$ ipython --no-banner

In [1]: import numpy as np

In [2]: from numpy import linalg as LA

In [3]: np.set_printoptions(precision=4, suppress=True, linewidth=160, floatmode="fixed")

In [4]: feats = np.array([[0.2, -1.3, 0.0, 0.0, 0.4],
   ...:     [-0.7, 0.4, -0.5, -0.1, -0.9],
   ...:     [0.4, -0.3, 0.1, -0.8, 1.2],
   ...:     [1.3, -1.0, -1.3, 0.3, 0.5],
   ...:     [1.0, 1.9, 0.4, -1.6, 0.3],
   ...:     [-0.4, 2.0, -0.3, 0.6, 2.1],
   ...:     [1.3, 0.1, -0.5, -1.1, 1.5],
   ...:     [-0.8, 1.5, 0.6, 0.9, 0.8],
   ...:     [-1.3, -0.8, 0.4, -1.4, -1.1],
   ...:     [1.2, -0.5, 0.4, 0.3, 2.0]])

In [5]: feats[:, 3] *= 5

In [6]: print(feats)
[[ 0.2000 -1.3000  0.0000  0.0000  0.4000]
 [-0.7000  0.4000 -0.5000 -0.5000 -0.9000]
 [ 0.4000 -0.3000  0.1000 -4.0000  1.2000]
 [ 1.3000 -1.0000 -1.3000  1.5000  0.5000]
 [ 1.0000  1.9000  0.4000 -8.0000  0.3000]
 [-0.4000  2.0000 -0.3000  3.0000  2.1000]
 [ 1.3000  0.1000 -0.5000 -5.5000  1.5000]
 [-0.8000  1.5000  0.6000  4.5000  0.8000]
 [-1.3000 -0.8000  0.4000 -7.0000 -1.1000]
 [ 1.2000 -0.5000  0.4000  1.5000  2.0000]]

In [7]: out = feats / np.sqrt((feats ** 2).mean(axis=1, keepdims=True))

In [8]: print(LA.matrix_rank(feats - feats.mean(axis=1, keepdims=True)))
4

In [9]: print(LA.norm(out, axis=1))
[2.2361 2.2361 2.2361 2.2361 2.2361 2.2361 2.2361 2.2361 2.2361 2.2361]
